$ python -q
>>> import numpy as np
>>> np.set_printoptions(precision=2, suppress=True, linewidth=120, floatmode="fixed")
>>> rd = lambda a: np.round(a, 2) + 0
>>> data = np.load("block8.npy")
>>> data
array([[-10,  -8, -18,  15,  12,  27],
       [ -6,  -8,  -2,   9,  12,   3],
       [ -2,   0,   0,   3,   0,   0],
       [ 10,   8,  18,  10,   8,  18],
       [  6,   8,   2,   6,   8,   2],
       [  2,   0,   0,   2,   0,   0]])
>>> W = np.array([[1, 3], [0, 1], [1, 2], [2, 0], [2, 0], [1, 1]])
>>> b = np.array([-2, 1])
>>> hid = np.maximum(data @ W + b, 0)
>>> (hid > 0).astype(int)
array([[1, 0],
       [1, 0],
       [1, 0],
       [1, 1],
       [1, 1],
       [1, 1]])
>>> np.linalg.matrix_rank(hid)
np.int64(2)
>>> C = np.array([[6, 3, 3], [2, 7, 0]])
>>> W @ C
array([[12, 24,  3],
       [ 2,  7,  0],
       [10, 17,  3],
       [12,  6,  6],
       [12,  6,  6],
       [ 8, 10,  3]])
>>> x0 = np.array([-1, 1, 0, -1, -2, -1])
>>> rhs = data @ x0
>>> rhs
array([-64, -38,  -1, -46, -22,  -4])
>>> rd(np.linalg.solve(data, data[:, 0]))
array([1.00, 0.00, 0.00, 0.00, 0.00, 0.00])
>>> rd(np.linalg.solve(data, 3 * rhs))
array([-3.00,  3.00,  0.00, -3.00, -6.00, -3.00])
>>> rd(np.linalg.solve(data.T, data[5]))
array([0.00, 0.00, 0.00, 0.00, 0.00, 1.00])
>>> rd(np.linalg.solve(data, rhs + data[:, 5]))
array([-1.00,  1.00,  0.00, -1.00, -2.00,  0.00])
